>>> import numpy as np
>>> np.set_printoptions(suppress=True, linewidth=200)
>>> mat = np.loadtxt("sample13.csv", delimiter=",")
>>> print(mat)
[[ 0.  0.  0.  0. -2.]
 [ 6.  0.  0.  0.  0.]
 [ 0.  2.  0.  0.  0.]
 [ 0.  0.  6.  0.  0.]
 [ 0.  0.  0. -1.  0.]]
>>> hat = np.triu(np.array([[8, -4, 5, -8, -6],
...     [-9, 5, -6, 0, 4],
...     [-7, -6, -7, -9, 0],
...     [9, 6, 1, 3, -1],
...     [9, -2, -1, 3, -1]]), 1) + np.eye(5)
>>> M2 = hat @ mat @ np.linalg.inv(hat)
>>> np.round(np.poly(M2), 3) + 0
array([   1.,    0.,    0.,    0.,    0., -144.])
>>> round(float(np.linalg.det(M2)), 3)
144.0
>>> u = np.array([-2, -2, -4, -3, 3])
>>> M2 = mat + np.outer(u, np.eye(5)[3])
>>> np.linalg.matrix_rank(np.linalg.inv(M2) - np.linalg.inv(mat), tol=1e-8)
np.int64(1)
>>> M2
array([[ 0.,  0.,  0., -2., -2.],
       [ 6.,  0.,  0., -2.,  0.],
       [ 0.,  2.,  0., -4.,  0.],
       [ 0.,  0.,  6., -3.,  0.],
       [ 0.,  0.,  0.,  2.,  0.]])
>>> np.linalg.matrix_rank(M2 - mat)
np.int64(1)
>>> print(round(float(np.linalg.det(M2) / np.linalg.det(mat)), 3), round(float(1 + np.linalg.solve(mat, u)[3]), 3))
-2.0 -2.0
>>> arr = np.loadtxt("case7.csv", delimiter=",")
>>> arr
array([[  6.044, -11.31 ,  -0.534,   9.251,   2.303],
       [ -6.498,   8.169,  -0.905,  -0.255,  -4.635],
       [  0.095,   9.155,  -0.722,   2.588,  -0.115],
       [ -0.57 ,  -5.36 ,  -2.182,  -4.165,   1.451]])
>>> np.linalg.matrix_rank(arr)
np.int64(4)
>>> np.unravel_index(np.abs(arr).argmax(), arr.shape)
(np.int64(0), np.int64(1))
>>> np.count_nonzero(arr)
np.int64(20)
>>> round(float(np.linalg.norm(arr)), 3)
23.049
>>> np.linalg.rank(arr)
Traceback (most recent call last):
  File "<python-input-20>", line 1, in <module>
    np.linalg.rank(arr)
    ^^^^^^^^^^^^^^
AttributeError: module 'numpy.linalg' has no attribute 'rank'
>>> np.round(arr.sum(axis=1), 3)
array([  5.754,  -4.124,  11.001, -10.826])
>>> np.zeros(4, 5)
Traceback (most recent call last):
  File "<python-input-22>", line 1, in <module>
    np.zeros(4, 5)
    ~~~~~~~~^^^^^^
TypeError: Cannot interpret '5' as a data type
>>> np.round(arr.sum(axis=0), 3)
array([-0.929,  0.654, -4.343,  7.419, -0.996])
>>> th = np.radians(60)
>>> R = np.eye(5)
>>> R[2, 2] = R[3, 3] = np.cos(th)
>>> R[2, 3], R[3, 2] = -np.sin(th), np.sin(th)
>>> print(R.round(3))
[[ 1.     0.     0.     0.     0.   ]
 [ 0.     1.     0.     0.     0.   ]
 [ 0.     0.     0.5   -0.866  0.   ]
 [ 0.     0.     0.866  0.5    0.   ]
 [ 0.     0.     0.     0.     1.   ]]
>>> M2 = arr @ R.T
>>> np.round(np.linalg.svd(arr, compute_uv=False), 3), np.round(np.linalg.svd(M2, compute_uv=False), 3)
(array([20. , 10. ,  5. ,  2.5]), array([20. , 10. ,  5. ,  2.5]))
>>> feats = np.load("dump.npy")
>>> feats
array([[  2.922, -25.907,   1.066,  17.989, -15.9  ,  19.869],
       [ -5.109, -23.94 ,  -3.096,  15.134, -18.008,  11.041],
       [ -2.914,  17.964,  38.953, -16.154,   3.985,   2.036],
       [  6.853, -14.046, -22.878,  12.995,  -1.783,   4.949]])
>>> M2 = np.array([[1, -3, 1], [-5, 6, 9], [9, 3, 0], [2, 1, -3], [4, 3, 6], [4, 1, 7]])
>>> np.round(np.einsum("ik,kj->ij", feats, M2), 3)
array([[ 193.905, -170.852, -240.525],
       [  89.127, -165.45 , -296.732],
       [ 249.619,  231.222,  245.386],
       [ -90.165, -160.874, -134.601]])
>>> np.round(M2.T @ feats.T, 3)
array([[ 193.905,   89.127,  249.619,  -90.165],
       [-170.852, -165.45 ,  231.222, -160.874],
       [-240.525, -296.732,  245.386, -134.601]])
>>> print(np.round(feats @ M2, 3))
[[ 193.905 -170.852 -240.525]
 [  89.127 -165.45  -296.732]
 [ 249.619  231.222  245.386]
 [ -90.165 -160.874 -134.601]]
>>> np.round(np.einsum("ij,ij->i", feats, feats), 3)
array([1652.038, 1284.04 , 2129.51 ,  964.198])
>>> np.linalg.matrix_rank(np.vstack([feats, M2.T]))
np.int64(6)
>>> np.linalg.matrix_rank(feats @ M2)
np.int64(3)
